>>> import numpy as np
>>> from numpy import linalg as LA
>>> np.set_printoptions(precision=2, suppress=True, linewidth=100, floatmode="fixed")
>>> tidy = lambda a: np.round(a, 2) + 0
>>> F = np.load("block6.npy")
>>> F
array([[ 1, -2,  4, -8],
       [ 1, -1,  1, -1],
       [ 1,  0,  0,  0]])
>>> other = np.array([[2, 1], [2, 1]])
>>> C = np.kron(other, F)
>>> C
array([[  2,  -4,   8, -16,   1,  -2,   4,  -8],
       [  2,  -2,   2,  -2,   1,  -1,   1,  -1],
       [  2,   0,   0,   0,   1,   0,   0,   0],
       [  2,  -4,   8, -16,   1,  -2,   4,  -8],
       [  2,  -2,   2,  -2,   1,  -1,   1,  -1],
       [  2,   0,   0,   0,   1,   0,   0,   0]])
>>> left, s, VT = LA.svd(C)
>>> evecs = VT[:(s > 1e-8).sum()]
>>> rng = np.random.default_rng(303493)
>>> x0 = C[5] + -2 * C[4] + rng.integers(2) * np.eye(8)[0]
>>> x0
array([-1.00,  4.00, -4.00,  4.00, -1.00,  2.00, -2.00,  2.00])
>>> LA.matrix_rank(np.vstack([C, x0]))
np.int64(4)
>>> tidy(np.diag(evecs.T @ evecs))
array([0.80, 0.57, 0.29, 0.74, 0.20, 0.14, 0.07, 0.19])
>>> tidy(LA.norm(x0 - evecs.T @ evecs @ x0))
np.float64(0.45)
>>> np.allclose(evecs.T @ evecs @ x0, x0)
False
>>> other = F[0, 0] * F[1:] - np.outer(F[1:, 0], F[0])
>>> other
array([[ 0,  1, -3,  7],
       [ 0,  2, -4,  8]])
>>> np.flatnonzero(~other.round(6).any(axis=1))
array([], dtype=int64)
>>> LA.matrix_rank(other), LA.matrix_rank(F)
(np.int64(2), np.int64(3))
>>> left, s, VT = LA.svd(other, full_matrices=False)
>>> np.abs(left[:, 0]).round(6).argmax()
np.int64(1)
>>> tidy(VT @ VT.T)
array([[1.00, 0.00],
       [0.00, 1.00]])
>>> tidy(np.cumsum(s ** 2) / np.sum(s ** 2))
array([1.00, 1.00])
>>> tidy(np.abs(VT[0]))
array([0.00, 0.18, 0.42, 0.89])
>>> tidy(s)
array([11.94,  0.63])
>>> np.allclose(left * s @ VT, other)
True
>>> tidy(left.T @ other @ VT.T)
array([[11.94,  0.00],
       [ 0.00,  0.63]])
>>> X = np.load("data.npy")
>>> X
array([[1, 3, 2],
       [3, 2, 0],
       [2, 3, 2],
       [2, 1, 3]])
>>> x0 = np.array([1, 3, 3])
>>> y = X @ x0
>>> tidy(LA.pinv(X) @ X)
array([[1.00, 0.00, 0.00],
       [0.00, 1.00, 0.00],
       [0.00, 0.00, 1.00]])
>>> tidy(LA.lstsq(X, y)[0])
array([1.00, 3.00, 3.00])
>>> y
array([16,  9, 17, 14])
>>> y = y + 0.02 * rng.normal(size=4)
>>> tidy(y)
array([15.98,  8.97, 17.00, 14.00])
>>> coef, *_ = LA.lstsq(X, y)
>>> [round(float(LA.norm(LA.solve(X.T @ X + lam * np.eye(3), X.T @ y))), 2) for lam in (0, 1, 10, 100)]
[4.36, 4.19, 3.41, 1.34]
>>> tidy(LA.norm(y - X @ coef))
np.float64(0.02)
>>> tidy(coef)
array([0.99, 2.99, 3.01])
>>> proj = X @ LA.solve(X.T @ X, X.T)
>>> np.allclose(proj @ proj, proj)
True
>>> tidy((np.eye(4) - proj) @ X)
array([[0.00, 0.00, 0.00],
       [0.00, 0.00, 0.00],
       [0.00, 0.00, 0.00],
       [0.00, 0.00, 0.00]])
>>> tidy(np.diag(proj))
array([0.67, 0.94, 0.40, 0.98])
>>> tidy(proj)
array([[ 0.67, -0.13,  0.44, -0.08],
       [-0.13,  0.94,  0.18, -0.03],
       [ 0.44,  0.18,  0.40,  0.10],
       [-0.08, -0.03,  0.10,  0.98]])
>>> r0 = np.array([-3, -2])
>>> np.cross(X[3, :3], X[1, :3])
array([-6,  9,  1])
>>> np.correlate(X[3], X[1], "full")
array([0, 4, 8, 9, 9])
>>> np.array([np.convolve(row, r0, "same") for row in X])
array([[ -3, -11, -12],
       [ -9, -12,  -4],
       [ -6, -13, -12],
       [ -6,  -7, -11]])
>>> np.polyval(r0, X[3])
array([ -8,  -5, -11])
>>> np.convolve(X[3], r0)
array([ -6,  -7, -11,  -6])
>>> J = np.load("case7.npy")
>>> J
array([[-3, -1,  0],
       [ 0,  0,  0],
       [ 0,  0,  0]])
>>> np.unique(J.round(6), axis=0).shape
(2, 3)
>>> np.abs(np.diag(LA.qr(J)[1])) > 1e-9
array([ True, False, False])
>>> labels = rng.permutation(3)
>>> labels
array([1, 0, 2])
>>> other = J[labels][:, labels]
>>> other
array([[ 0,  0,  0],
       [-1, -3,  0],
       [ 0,  0,  0]])
>>> tidy(LA.det(other)), tidy(LA.det(J[labels]))
(np.float64(0.0), np.float64(0.0))
>>> np.trace(other)
np.int64(-3)
>>> (J - J.T) / 2
array([[ 0.00, -0.50,  0.00],
       [ 0.50,  0.00,  0.00],
       [ 0.00,  0.00,  0.00]])
>>> np.trace(J)
np.int64(-3)
>>> r = LA.matrix_rank(J)
>>> r
np.int64(1)
>>> null = LA.svd(J)[2][r:].T
>>> LA.matrix_rank(J.T @ J), LA.matrix_rank(J @ J.T)
(np.int64(1), np.int64(1))
>>> LA.cond(J) > 100
np.True_
>>> tidy(LA.norm(J, 2) / LA.norm(J))
np.float64(1.0)
>>> O, _ = LA.qr(np.array([[0.6], [-0.2], [0.7]]))
>>> m1 = O @ O.T
>>> tidy(m1)
array([[ 0.40, -0.13,  0.47],
       [-0.13,  0.04, -0.16],
       [ 0.47, -0.16,  0.55]])
>>> x0 = np.array([2, 0, 3])
>>> tidy(LA.eigvalsh(2 * m1 - np.eye(3)))
array([-1.00, -1.00,  1.00])
>>> tidy(np.eye(3) - m1)
array([[ 0.60,  0.13, -0.47],
       [ 0.13,  0.96,  0.16],
       [-0.47,  0.16,  0.45]])
>>> tidy(m1 @ m1 @ x0)
array([ 2.22, -0.74,  2.60])
>>> np.trace(m1)
np.float64(1.0)
>>> left, s, VT = LA.svd(m1)
>>> evecs = VT[:(s > 1e-8).sum()]
>>> x0 = m1[2] + -1 * m1[0] + rng.integers(2) * np.eye(3)[0]
>>> tidy(x0)
array([ 1.07, -0.02,  0.08])
>>> LA.matrix_rank(np.vstack([m1, x0]))
np.int64(2)
>>> labels = rng.permutation(3)
>>> labels
array([1, 0, 2])
>>> other = m1[labels][:, labels]
>>> np.trace(other)
np.float64(1.0)
>>> tidy(other)
array([[ 0.04, -0.13, -0.16],
       [-0.13,  0.40,  0.47],
       [-0.16,  0.47,  0.55]])
>>> np.allclose(other, m1)
False
>>> E = np.cumsum(np.array([[3, 2, 2],
...     [-3, 1, -2],
...     [-1, 2, -3],
...     [0, 2, -1],
...     [2, -3, -2],
...     [3, -2, 3],
...     [0, 2, 0],
...     [-3, 3, -2],
...     [3, 1, -3],
...     [2, -2, 0],
...     [2, 0, -3],
...     [-3, -2, 0],
...     [3, -1, -3],
...     [-3, 1, -3],
...     [1, 2, -1],
...     [-2, 2, 2],
...     [-3, 3, -1],
...     [3, 1, 1],
...     [0, -2, -2],
...     [1, 2, -3]]), axis=0)
>>> E
array([[  3,   2,   2],
       [  0,   3,   0],
       [ -1,   5,  -3],
       [ -1,   7,  -4],
       [  1,   4,  -6],
       [  4,   2,  -3],
       [  4,   4,  -3],
       [  1,   7,  -5],
       [  4,   8,  -8],
       [  6,   6,  -8],
       [  8,   6, -11],
       [  5,   4, -11],
       [  8,   3, -14],
       [  5,   4, -17],
       [  6,   6, -18],
       [  4,   8, -16],
       [  1,  11, -17],
       [  4,  12, -16],
       [  4,  10, -18],
       [  5,  12, -21]])
>>> x0 = np.array([3, -3, -3])
>>> y = E @ x0
>>> tidy(LA.solve(E.T @ E, E.T @ y))
array([ 3.00, -3.00, -3.00])
>>> tidy(LA.pinv(E) @ E)
array([[1.00, 0.00, 0.00],
       [0.00, 1.00, 0.00],
       [0.00, 0.00, 1.00]])
>>> tidy(LA.lstsq(E, y)[0])
array([ 3.00, -3.00, -3.00])
>>> y
array([ -3,  -9,  -9, -12,   9,  15,   9,  -3,  12,  24,  39,  36,  57,  54,  54,  36,  21,  24,
        36,  42])
>>> y = y + 0.1 * rng.normal(size=20)
>>> tidy(y)
array([ -3.16,  -9.18,  -9.06, -11.93,   8.91,  15.11,   9.02,  -2.93,  12.16,  24.08,  39.17,
        36.14,  57.12,  54.09,  53.94,  35.97,  20.93,  24.01,  36.07,  42.06])
>>> coef, *_ = LA.lstsq(E, y)
>>> tidy(LA.norm(y - E @ coef))
np.float64(0.39)
>>> coef.round()
array([ 3.00, -3.00, -3.00])
>>> tidy(coef)
array([ 3.02, -3.00, -3.00])
>>> arr = np.load("m.npy")
>>> arr
array([[ 0,  3,  0,  3],
       [-3,  0,  0, -2],
       [ 0,  0,  0, -2],
       [-3,  2,  2,  0]])
>>> np.trace(arr)
np.int64(0)
>>> tidy(np.sort(np.abs(LA.eigvals(arr))))
array([1.21, 1.21, 4.95, 4.95])
>>> tidy(np.abs(LA.eigvals(arr)).max())
np.float64(4.95)
>>> (arr + arr.T) / 2
array([[0.00, 0.00, 0.00, 0.00],
       [0.00, 0.00, 0.00, 0.00],
       [0.00, 0.00, 0.00, 0.00],
       [0.00, 0.00, 0.00, 0.00]])
>>> r0 = np.array([1, 2, 1, 1])
>>> other = arr + np.outer(r0, np.eye(4)[0])
>>> LA.matrix_rank(other - arr)
np.int64(1)
>>> LA.matrix_rank(LA.inv(other) - LA.inv(arr), tol=1e-8)
np.int64(1)
>>> proj = np.triu(np.array([[1, 3, -1, -1], [8, 6, 7, -4], [-1, 7, -2, 3], [-1, 9, 7, 5]]), 1) + np.eye(4)
>>> other = proj @ arr @ LA.inv(proj)
>>> other
array([[  -6.00,   19.00, -141.00,  492.00],
       [   9.00,  -35.00,  246.00, -885.00],
       [  -9.00,   33.00, -234.00,  823.00],
       [  -3.00,   11.00,  -78.00,  275.00]])
>>> tidy(LA.det(other))
np.float64(36.0)
>>> data = np.load("arr.npy")
>>> data
array([[  8.35,  -1.67,  -1.13],
       [  5.49,   6.73,   1.52],
       [ 10.21, -12.20,  10.97]])
>>> r0 = np.array([2, 3])
>>> tidy(np.correlate(data[2], data[0], "full"))
array([ -11.54,   -3.26,   93.23, -120.19,   91.60])
>>> tidy(np.array([np.convolve(row, r0, "same") for row in data]))
array([[ 16.70,  21.71,  -7.27],
       [ 10.98,  29.93,  23.23],
       [ 20.42,   6.23, -14.66]])
>>> tidy(np.poly(data))
array([   1.00,  -26.05,  260.87, -999.30])
>>> np.einsum("ii->", data)
np.float64(26.05)
>>> tidy(LA.det(data[::-1]))
np.float64(-999.3)
>>> np.kron(np.eye(2, dtype=int), data)
array([[  8.35,  -1.67,  -1.13,   0.00,  -0.00,  -0.00],
       [  5.49,   6.73,   1.52,   0.00,   0.00,   0.00],
       [ 10.21, -12.20,  10.97,   0.00,  -0.00,   0.00],
       [  0.00,  -0.00,  -0.00,   8.35,  -1.67,  -1.13],
       [  0.00,   0.00,   0.00,   5.49,   6.73,   1.52],
       [  0.00,  -0.00,   0.00,  10.21, -12.20,  10.97]])
>>> tidy(LA.eigvals(data))
array([8.08+5.98j, 8.08-5.98j, 9.89+0.00j])
>>> x0 = np.array([3, -3, -1])
>>> y = data @ x0
>>> tidy(y)
array([31.19, -5.24, 56.26])
>>> tidy(LA.solve(data.T, data[2]))
array([0.00, 0.00, 1.00])
>>> tidy(LA.solve(data, -3 * y))
array([-9.00,  9.00,  3.00])
>>> tidy(LA.norm(data[1], 1)), tidy(LA.norm(data[1], np.inf))
(np.float64(13.74), np.float64(6.73))
>>> tidy(LA.norm(data, axis=1))
array([ 8.59,  8.82, 19.32])
>>> tidy(data[1] @ data[0])
np.float64(32.88)
>>> tidy(LA.norm(data, 1)), tidy(LA.norm(data, np.inf))
(np.float64(24.05), np.float64(33.38))
>>> tidy(LA.norm(data, axis=0))
array([14.29, 14.03, 11.13])
>>> r0 = np.array([-1, -4, -5])
>>> np.convolve(E[2], r0)
array([  1,  -1, -12, -13,  15])
>>> np.cross(E[2, :3], E[5, :3])
array([ -9, -15, -22])
>>> K = np.loadtxt("run7.csv", delimiter=",")
>>> K
array([[0.00, 0.00, 1.00],
       [0.00, 0.00, 1.00],
       [1.00, 1.00, 0.00]])
>>> tidy(LA.norm(K, "nuc"))
np.float64(2.83)
>>> LA.norm(K, axis=1).argmax()
np.int64(2)
>>> left, s, VT = LA.svd(K)
>>> tidy(s)
array([1.41, 1.41, 0.00])
>>> other = left[:, :2] @ np.diag(s[:2]) @ VT[:2]
>>> LA.matrix_rank(K, rtol=0.05)
np.int64(2)
>>> tidy(LA.norm(K - other, 2)), s[2]
(np.float64(0.0), np.float64(-0.0))
